>>> import numpy as np
>>> np.set_printoptions(precision=3, suppress=True, linewidth=160, legacy="1.25")
>>> E = np.maximum(np.array([[-2, 2, 0],
...     [-2, -3, 0],
...     [3, 1, 2],
...     [0, -3, -1],
...     [-1, 3, -3],
...     [-1, 2, -3],
...     [1, 1, 2],
...     [-2, 0, 1],
...     [-1, 3, -2],
...     [3, 3, -1],
...     [2, 0, 3],
...     [-3, 1, -1],
...     [1, 0, 3],
...     [-2, -2, -1],
...     [-2, 0, 2],
...     [1, 1, -3],
...     [1, -2, 1],
...     [0, -1, -1],
...     [-3, 3, 1],
...     [2, 0, 0],
...     [-2, -2, 2],
...     [3, 1, 1],
...     [-3, 1, -3],
...     [3, 1, -1],
...     [1, 1, 0],
...     [0, 2, -2],
...     [2, 2, -2],
...     [-1, -2, -1],
...     [-2, -3, 0],
...     [-2, 2, 1],
...     [1, -3, -3],
...     [1, 2, 0]]) @ np.array([[-2, 0, 3, 2], [0, -1, -1, 1], [0, 2, -3, -3]]) + np.array([1, 5, 2, 6]), 0)
>>> print(E)
[[ 5  3  0  4]
 [ 5  8  0  0]
 [ 0  8  4  7]
 [ 1  6  8  6]
 [ 3  0  5 16]
 [ 3  0  6 15]
 [ 0  8  0  3]
 [ 5  7  0  0]
 [ 3  0  2 13]
 [ 0  0 11 18]
 [ 0 11  0  1]
 [ 7  2  0  4]
 [ 0 11  0  0]
 [ 5  5  1  3]
 [ 5  9  0  0]
 [ 0  0 13 18]
 [ 0  9  4  3]
 [ 1  4  6  8]
 [ 7  4  0  0]
 [ 0  5  8 10]
 [ 5 11  0  0]
 [ 0  6  7 10]
 [ 7  0  1 10]
 [ 0  2 13 16]
 [ 0  4  4  9]
 [ 1  0  6 14]
 [ 0  0 12 18]
 [ 3  5  4  5]
 [ 5  8  0  0]
 [ 5  5  0  1]
 [ 0  2 17 14]
 [ 0  3  3 10]]
>>> Ac = E - E.mean(axis=0)
>>> left, sv, VT = np.linalg.svd(Ac, full_matrices=False)
>>> print(np.abs(VT[-1]))
[0.575 0.671 0.041 0.465]
>>> print(Ac.mean(axis=0))
[0. 0. 0. 0.]
>>> print(sv)
[45.785 18.708 10.382  4.728]
>>> print(np.searchsorted(np.cumsum(sv ** 2) / (sv ** 2).sum(), 0.9) + 1)
2
>>> print((np.sign(left[:, 0]) == np.sign(left[0, 0])).astype(int))
[1 1 1 0 0 0 1 1 0 0 1 1 1 1 1 0 1 0 1 0 1 0 0 0 0 0 0 1 1 1 0 0]
>>> print(np.abs(VT[0]).argmax())
3
